$ ipython --no-banner

In [1]: import numpy as np

In [2]: from numpy import linalg as LA

In [3]: np.set_printoptions(precision=3, suppress=True, linewidth=100)

In [4]: tidy = lambda a: np.round(a, 3) + 0

In [5]: E = np.load("w.npy")

In [6]: E
Out[6]: 
array([[ 1, -2,  1],
       [-2,  4, -2],
       [ 1, -2,  1]])

In [7]: # looks like rank 1

In [8]: u = np.array([1, 2])

In [9]: np.cross(E[2, :3], E[0, :3])
Out[9]: array([0, 0, 0])

In [10]: np.array([np.convolve(row, u, "same") for row in E])
Out[10]: 
array([[ 1,  0, -3],
       [-2,  0,  6],
       [ 1,  0, -3]])

In [11]: np.correlate(E[2], E[0], "full")
Out[11]: array([ 1, -4,  6, -4,  1])

In [12]: F = np.array([[1, 0, 1, 0, 3, 0, 1],
    ...:     [0, 2, 0, 0, 0, 0, 0],
    ...:     [3, 0, 3, 0, 0, 0, 2],
    ...:     [1, 0, 3, 2, 2, 1, 2],
    ...:     [2, 0, 0, 2, 0, 0, 3],
    ...:     [2, 0, 2, 0, 0, 3, 0],
    ...:     [3, 0, 0, 1, 3, 3, 2]])

In [13]: # 2 groups of indices that never mix

In [14]: u = np.array([-2, -2, -4, -3, -3, 3, -5])

In [15]: A2 = F + np.outer(u, np.eye(7)[3])

In [16]: A2
Out[16]: 
array([[ 1.,  0.,  1., -2.,  3.,  0.,  1.],
       [ 0.,  2.,  0., -2.,  0.,  0.,  0.],
       [ 3.,  0.,  3., -4.,  0.,  0.,  2.],
       [ 1.,  0.,  3., -1.,  2.,  1.,  2.],
       [ 2.,  0.,  0., -1.,  0.,  0.,  3.],
       [ 2.,  0.,  2.,  3.,  0.,  3.,  0.],
       [ 3.,  0.,  0., -4.,  3.,  3.,  2.]])

In [17]: LA.matrix_rank(A2 - F)
Out[17]: np.int64(1)

In [18]: A2 = np.array([[-1, 5, 2], [2, 2, -3], [1, 3, -5]])

In [19]: A2.T @ E.T
Out[19]: 
array([[-4,  8, -4],
       [ 4, -8,  4],
       [ 3, -6,  3]])

In [20]: np.einsum("ij->j", E)
Out[20]: array([0, 0, 0])

In [21]: LA.matrix_rank(E @ A2)
Out[21]: np.int64(1)

In [22]: LA.matrix_rank(np.vstack([E, A2.T]))
Out[22]: np.int64(3)

In [23]: LA.cond(F) > 100
Out[23]: np.True_

In [24]: round(np.log10(LA.cond(F)))
Out[24]: 2

In [25]: [round(float(x), 3) for x in LA.svd(F, compute_uv=False)[:3]]
Out[25]: [9.025, 3.817, 3.633]

In [26]: LA.lstsq(E[:-1].T, E[-1])[2]
Out[26]: np.int32(1)

In [27]: np.abs(np.diag(LA.qr(E)[1])) > 1e-9
Out[27]: array([ True, False, False])

In [28]: mat = np.array([[8, 0, 0, 1], [0, 3, 2, 0], [0, 1, 9, 0], [3, 0, 0, 6]])

In [29]: mat
Out[29]: 
array([[8, 0, 0, 1],
       [0, 3, 2, 0],
       [0, 1, 9, 0],
       [3, 0, 0, 6]])

In [30]: A2 = LA.inv(mat)

In [31]: tidy(LA.cond(mat))
Out[31]: np.float64(3.516)

In [32]: np.allclose(A2, mat.T)
Out[32]: False

In [33]: tidy(A2)
Out[33]: 
array([[ 0.133,  0.   ,  0.   , -0.022],
       [ 0.   ,  0.36 , -0.08 ,  0.   ],
       [ 0.   , -0.04 ,  0.12 ,  0.   ],
       [-0.067,  0.   ,  0.   ,  0.178]])

In [34]: tidy(LA.det(mat) * LA.det(A2))
Out[34]: np.float64(1.0)

In [35]: tidy(LA.norm(F, "nuc"))
Out[35]: np.float64(23.667)

In [36]: tidy(LA.norm(F, 1)), tidy(LA.norm(F, np.inf))
Out[36]: (np.float64(12.0), np.float64(12.0))

In [37]: tidy(LA.norm(F, axis=1))
Out[37]: array([3.464, 2.   , 4.69 , 4.796, 4.123, 4.123, 5.657])

In [38]: data = np.load("a.npy")

In [39]: data
Out[39]: 
array([[3., 1., 0., 0., 0., 0.],
       [0., 3., 1., 0., 0., 0.],
       [0., 0., 3., 1., 0., 0.],
       [0., 0., 0., 3., 1., 0.],
       [0., 0., 0., 0., 3., 1.],
       [0., 0., 0., 0., 0., 3.]])

In [40]: data @ data
Out[40]: 
array([[9., 6., 1., 0., 0., 0.],
       [0., 9., 6., 1., 0., 0.],
       [0., 0., 9., 6., 1., 0.],
       [0., 0., 0., 9., 6., 1.],
       [0., 0., 0., 0., 9., 6.],
       [0., 0., 0., 0., 0., 9.]])

In [41]: q, vecs = LA.qr(data[:, :3])[0], LA.qr(data[:, 3:])[0]

In [42]: s = LA.svd(q.T @ vecs, compute_uv=False)

In [43]: (s > 0.9).sum()
Out[43]: np.int64(0)

In [44]: tidy(LA.norm(q @ q.T - vecs @ vecs.T, 2))
Out[44]: np.float64(1.0)

In [45]: tidy(s)
Out[45]: array([0.333, 0.   , 0.   ])

In [46]: A2 = data / LA.norm(data, axis=1, keepdims=True)

In [47]: cov = A2 @ A2.T

In [48]: np.argwhere(np.triu(np.abs(cov) > 0.95, 1))
Out[48]: array([], shape=(0, 2), dtype=int64)

In [49]: tidy(LA.norm(A2, axis=1))
Out[49]: array([1., 1., 1., 1., 1., 1.])

In [50]: tidy(np.degrees(np.arccos(np.clip(cov[2, 3], -1, 1))))
Out[50]: np.float64(72.542)

In [51]: (np.abs(cov) > 0.9).astype(int)
Out[51]: 
array([[1, 0, 0, 0, 0, 0],
       [0, 1, 0, 0, 0, 0],
       [0, 0, 1, 0, 0, 0],
       [0, 0, 0, 1, 0, 0],
       [0, 0, 0, 0, 1, 0],
       [0, 0, 0, 0, 0, 1]])

In [52]: np.allclose(data @ data.T, data.T @ data)
Out[52]: False

In [53]: data @ data
Out[53]: 
array([[9., 6., 1., 0., 0., 0.],
       [0., 9., 6., 1., 0., 0.],
       [0., 0., 9., 6., 1., 0.],
       [0., 0., 0., 9., 6., 1.],
       [0., 0., 0., 0., 9., 6.],
       [0., 0., 0., 0., 0., 9.]])

In [54]: (data - data.T) / 2
Out[54]: 
array([[ 0. ,  0.5,  0. ,  0. ,  0. ,  0. ],
       [-0.5,  0. ,  0.5,  0. ,  0. ,  0. ],
       [ 0. , -0.5,  0. ,  0.5,  0. ,  0. ],
       [ 0. ,  0. , -0.5,  0. ,  0.5,  0. ],
       [ 0. ,  0. ,  0. , -0.5,  0. ,  0.5],
       [ 0. ,  0. ,  0. ,  0. , -0.5,  0. ]])

In [55]: tidy(np.abs(LA.eigvals(data)).max())
Out[55]: np.float64(3.0)

In [56]: tidy(LA.det(data))
Out[56]: np.float64(729.0)

In [57]: U, s, vt = LA.svd(data, full_matrices=False)

In [58]: tidy(vt @ vt.T)
Out[58]: 
array([[1., 0., 0., 0., 0., 0.],
       [0., 1., 0., 0., 0., 0.],
       [0., 0., 1., 0., 0., 0.],
       [0., 0., 0., 1., 0., 0.],
       [0., 0., 0., 0., 1., 0.],
       [0., 0., 0., 0., 0., 1.]])

In [59]: tidy(s)
Out[59]: array([3.919, 3.687, 3.329, 2.895, 2.461, 2.127])

In [60]: (s > 1e-8).sum()
Out[60]: np.int64(6)

In [61]: tidy(U.T @ U)
Out[61]: 
array([[1., 0., 0., 0., 0., 0.],
       [0., 1., 0., 0., 0., 0.],
       [0., 0., 1., 0., 0., 0.],
       [0., 0., 0., 1., 0., 0.],
       [0., 0., 0., 0., 1., 0.],
       [0., 0., 0., 0., 0., 1.]])

In [62]: K = np.load("sample10.npy")

In [63]: K
Out[63]: 
array([[ 4.569,  4.561,  4.54 ,  1.529,  3.041,  4.551,  3.102],
       [-2.059, -2.062, -2.062, -0.691, -1.399, -2.042, -1.365],
       [-7.15 , -7.158, -7.189, -2.39 , -4.804, -7.127, -4.754],
       [-1.367, -1.365, -1.408, -0.433, -0.942, -1.395, -0.943],
       [ 5.357,  5.31 ,  5.323,  1.746,  3.59 ,  5.331,  3.546],
       [-0.924, -0.927, -0.885, -0.288, -0.604, -0.857, -0.569],
       [ 3.08 ,  3.094,  3.046,  1.021,  2.002,  3.058,  2.05 ],
       [ 2.486,  2.53 ,  2.522,  0.799,  1.688,  2.527,  1.68 ],
       [-1.018, -1.003, -0.99 , -0.35 , -0.665, -0.984, -0.646],
       [ 2.015,  2.029,  1.975,  0.677,  1.319,  2.009,  1.37 ],
       [-2.758, -2.767, -2.742, -0.926, -1.82 , -2.774, -1.84 ],
       [ 4.102,  4.147,  4.134,  1.375,  2.785,  4.121,  2.753],
       [ 0.239,  0.24 ,  0.259,  0.101,  0.157,  0.208,  0.136],
       [ 3.246,  3.232,  3.272,  1.111,  2.167,  3.26 ,  2.191],
       [-2.128, -2.148, -2.182, -0.685, -1.45 , -2.143, -1.464],
       [ 1.993,  2.018,  2.008,  0.661,  1.382,  2.025,  1.349],
       [ 2.999,  2.953,  2.963,  1.011,  2.022,  2.98 ,  1.986],
       [-0.812, -0.908, -0.879, -0.278, -0.591, -0.849, -0.593],
       [ 2.631,  2.653,  2.68 ,  0.899,  1.797,  2.639,  1.733],
       [-0.127, -0.194, -0.117, -0.059, -0.097, -0.151, -0.106],
       [ 6.033,  6.057,  6.009,  2.047,  4.022,  5.998,  3.985],
       [-1.634, -1.631, -1.623, -0.537, -1.052, -1.597, -1.061],
       [ 1.472,  1.5  ,  1.521,  0.498,  1.007,  1.494,  0.972],
       [-1.827, -1.874, -1.834, -0.647, -1.205, -1.844, -1.211]])

In [64]: D = LA.norm(K[:, None] - K[None], axis=-1)

In [65]: (D + 1e9 * np.eye(24)).round(6).argmin(axis=1)
Out[65]: 
array([11, 14, 10, 21, 20, 17, 16, 18,  5, 15, 14,  0, 19,  6,  1,  9,  6,  5,  7, 12,  4, 23,  9,
        1])

In [66]: np.unravel_index(D.round(6).argmax(), D.shape)
Out[66]: (np.int64(2), np.int64(20))

In [67]: tidy(D[:5, :5])
Out[67]: 
array([[ 0.   , 14.814, 26.215, 13.31 ,  1.717],
       [14.814,  0.   , 11.402,  1.505, 16.528],
       [26.215, 11.402,  0.   , 12.905, 27.93 ],
       [13.31 ,  1.505, 12.905,  0.   , 15.025],
       [ 1.717, 16.528, 27.93 , 15.025,  0.   ]])

In [68]: D.mean(axis=1).argmax()
Out[68]: np.int64(2)

In [69]: np.flatnonzero(D[14] < D.mean() / 2)
Out[69]: array([ 1,  3,  5,  8, 10, 14, 17, 21, 23])

In [70]: W2 = K[[2, 9]].astype(float)

In [71]: for _ in range(4):
    ...:     z = LA.norm(K[:, None] - W2, axis=-1).argmin(axis=1)
    ...:     W2 = np.array([K[z == j].mean(axis=0) for j in range(2)])
    ...: 

In [72]: z
Out[72]: array([1, 0, 0, 0, 1, 0, 1, 1, 0, 1, 0, 1, 0, 1, 0, 1, 1, 0, 1, 0, 1, 0, 1, 0])

In [73]: np.bincount(z)
Out[73]: array([12, 12])

In [74]: np.abs(W2[1] - W2[0]).argmax()
Out[74]: np.int64(1)

In [75]: tidy(W2[1] - W2[0])
Out[75]: array([5.129, 5.157, 5.137, 1.713, 3.441, 5.129, 3.428])

In [76]: q, vecs = LA.qr(K[:, :2])[0], LA.qr(K[:, 2:])[0]

In [77]: s = LA.svd(q.T @ vecs, compute_uv=False)

In [78]: tidy(np.degrees(np.arccos(s.clip(0, 1))))
Out[78]: array([ 0.354, 81.439])

In [79]: tidy(s)
Out[79]: array([1.   , 0.149])

In [80]: (s > 0.9).sum()
Out[80]: np.int64(1)

In [81]: tidy(LA.norm(q @ q.T - vecs @ vecs.T, 2))
Out[81]: np.float64(1.0)

In [82]: U, s, vt = LA.svd(K)

In [83]: tidy(s)
Out[83]: array([34.167,  0.144,  0.127,  0.117,  0.082,  0.075,  0.062])

In [84]: A2 = U[:, :1] @ np.diag(s[:1]) @ vt[:1]

In [85]: tidy(LA.norm(K - A2) / LA.norm(K))
Out[85]: np.float64(0.008)

In [86]: m1 = np.array([[-0.4, -0.1, 0.6, 1.0, -0.8, 1.4],
    ...:     [0.6, -0.2, 1.7, -1.5, -1.0, 1.1],
    ...:     [0.2, -0.4, -1.0, 1.0, -0.4, 0.9],
    ...:     [0.1, 0.7, 2.0, 0.1, 1.1, 0.8],
    ...:     [-0.4, 0.6, -0.9, 0.2, 0.7, 0.8],
    ...:     [0.8, 1.0, 1.3, -0.9, -0.3, 0.2],
    ...:     [-0.2, 1.5, -2.0, 1.0, -0.4, -2.0],
    ...:     [0.0, 2.3, 0.9, 0.2, 0.0, -1.4],
    ...:     [-0.3, 0.1, -0.8, 1.4, -0.8, 0.3],
    ...:     [0.8, 1.1, 0.3, -1.3, -0.8, -1.7]])

In [87]: m1[3] *= 10

In [88]: m1
Out[88]: 
array([[-0.4, -0.1,  0.6,  1. , -0.8,  1.4],
       [ 0.6, -0.2,  1.7, -1.5, -1. ,  1.1],
       [ 0.2, -0.4, -1. ,  1. , -0.4,  0.9],
       [ 1. ,  7. , 20. ,  1. , 11. ,  8. ],
       [-0.4,  0.6, -0.9,  0.2,  0.7,  0.8],
       [ 0.8,  1. ,  1.3, -0.9, -0.3,  0.2],
       [-0.2,  1.5, -2. ,  1. , -0.4, -2. ],
       [ 0. ,  2.3,  0.9,  0.2,  0. , -1.4],
       [-0.3,  0.1, -0.8,  1.4, -0.8,  0.3],
       [ 0.8,  1.1,  0.3, -1.3, -0.8, -1.7]])

In [89]: rng = np.random.default_rng(88910)

In [90]: A2 = K + rng.integers(-2, 3, (24, 1)) @ rng.integers(-2, 3, (1, 7))

In [91]: tidy(A2)
Out[91]: 
array([[ 4.569,  4.561,  4.54 ,  1.529,  3.041,  4.551,  3.102],
       [-2.059, -2.062, -2.062, -0.691, -1.399, -2.042, -1.365],
       [-6.15 , -8.158, -6.189, -4.39 , -5.804, -5.127, -2.754],
       [ 0.633, -3.365,  0.592, -4.433, -2.942,  2.605,  3.057],
       [ 4.357,  6.31 ,  4.323,  3.746,  4.59 ,  3.331,  1.546],
       [-1.924,  0.073, -1.885,  1.712,  0.396, -2.857, -2.569],
       [ 3.08 ,  3.094,  3.046,  1.021,  2.002,  3.058,  2.05 ],
       [ 4.486,  0.53 ,  4.522, -3.201, -0.312,  6.527,  5.68 ],
       [-3.018,  0.997, -2.99 ,  3.65 ,  1.335, -4.984, -4.646],
       [ 4.015,  0.029,  3.975, -3.323, -0.681,  6.009,  5.37 ],
       [-2.758, -2.767, -2.742, -0.926, -1.82 , -2.774, -1.84 ],
       [ 4.102,  4.147,  4.134,  1.375,  2.785,  4.121,  2.753],
       [ 1.239, -0.76 ,  1.259, -1.899, -0.843,  2.208,  2.136],
       [ 4.246,  2.232,  4.272, -0.889,  1.167,  5.26 ,  4.191],
       [-4.128, -0.148, -4.182,  3.315,  0.55 , -6.143, -5.464],
       [ 2.993,  1.018,  3.008, -1.339,  0.382,  4.025,  3.349],
       [ 0.999,  4.953,  0.963,  5.011,  4.022, -1.02 , -2.014],
       [-0.812, -0.908, -0.879, -0.278, -0.591, -0.849, -0.593],
       [ 1.631,  3.653,  1.68 ,  2.899,  2.797,  0.639, -0.267],
       [-0.127, -0.194, -0.117, -0.059, -0.097, -0.151, -0.106],
       [ 5.033,  7.057,  5.009,  4.047,  5.022,  3.998,  1.985],
       [-3.634,  0.369, -3.623,  3.463,  0.948, -5.597, -5.061],
       [ 3.472, -0.5  ,  3.521, -3.502, -0.993,  5.494,  4.972],
       [-3.827,  0.126, -3.834,  3.353,  0.795, -5.844, -5.211]])

In [92]: tidy(np.abs(A2 - K).sum(axis=1))
Out[92]: 
array([ 0.,  0., 10., 20., 10., 10.,  0., 20., 20., 20.,  0.,  0., 10., 10., 20., 10., 20.,  0.,
       10.,  0., 10., 20., 20., 20.])

In [93]: u, r1 = m1[4], m1[6]

In [94]: u @ u
Out[94]: np.float64(2.5)

In [95]: pr = (u @ r1) / (u @ u) * u

In [96]: LA.matrix_rank(np.outer(u, r1))
Out[96]: np.int64(1)

In [97]: tidy((r1 - pr) @ u)
Out[97]: np.float64(0.0)

In [98]: tidy(np.outer(u, r1))
Out[98]: 
array([[ 0.08, -0.6 ,  0.8 , -0.4 ,  0.16,  0.8 ],
       [-0.12,  0.9 , -1.2 ,  0.6 , -0.24, -1.2 ],
       [ 0.18, -1.35,  1.8 , -0.9 ,  0.36,  1.8 ],
       [-0.04,  0.3 , -0.4 ,  0.2 , -0.08, -0.4 ],
       [-0.14,  1.05, -1.4 ,  0.7 , -0.28, -1.4 ],
       [-0.16,  1.2 , -1.6 ,  0.8 , -0.32, -1.6 ]])

In [99]: arr = np.load("mat.npy")

In [100]: arr
Out[100]: 
array([[-3, -2, -1,  0,  1,  2,  3],
       [ 4,  5,  6,  7,  8,  9, 10],
       [11, 12, 13, 14, 15, 16, 17],
       [18, 19, 20, 21, 22, 23, 24],
       [25, 26, 27, 28, 29, 30, 31],
       [32, 33, 34, 35, 36, 37, 38],
       [39, 40, 41, 42, 43, 44, 45],
       [46, 47, 48, 49, 50, 51, 52]])

In [101]: # looks like rank 2

In [102]: tidy(np.trace(LA.pinv(arr) @ arr))
Out[102]: np.float64(2.0)

In [103]: np.abs(np.diag(LA.qr(arr)[1])) > 1e-9
Out[103]: array([ True,  True, False, False, False, False, False])

In [104]: np.unique(arr.round(6), axis=0).shape
Out[104]: (8, 7)

In [105]: LA.lstsq(arr[:-1].T, arr[-1])[2]
Out[105]: np.int32(2)

In [106]: tidy(arr @ LA.pinv(arr) @ arr)
Out[106]: 
array([[-3., -2., -1.,  0.,  1.,  2.,  3.],
       [ 4.,  5.,  6.,  7.,  8.,  9., 10.],
       [11., 12., 13., 14., 15., 16., 17.],
       [18., 19., 20., 21., 22., 23., 24.],
       [25., 26., 27., 28., 29., 30., 31.],
       [32., 33., 34., 35., 36., 37., 38.],
       [39., 40., 41., 42., 43., 44., 45.],
       [46., 47., 48., 49., 50., 51., 52.]])
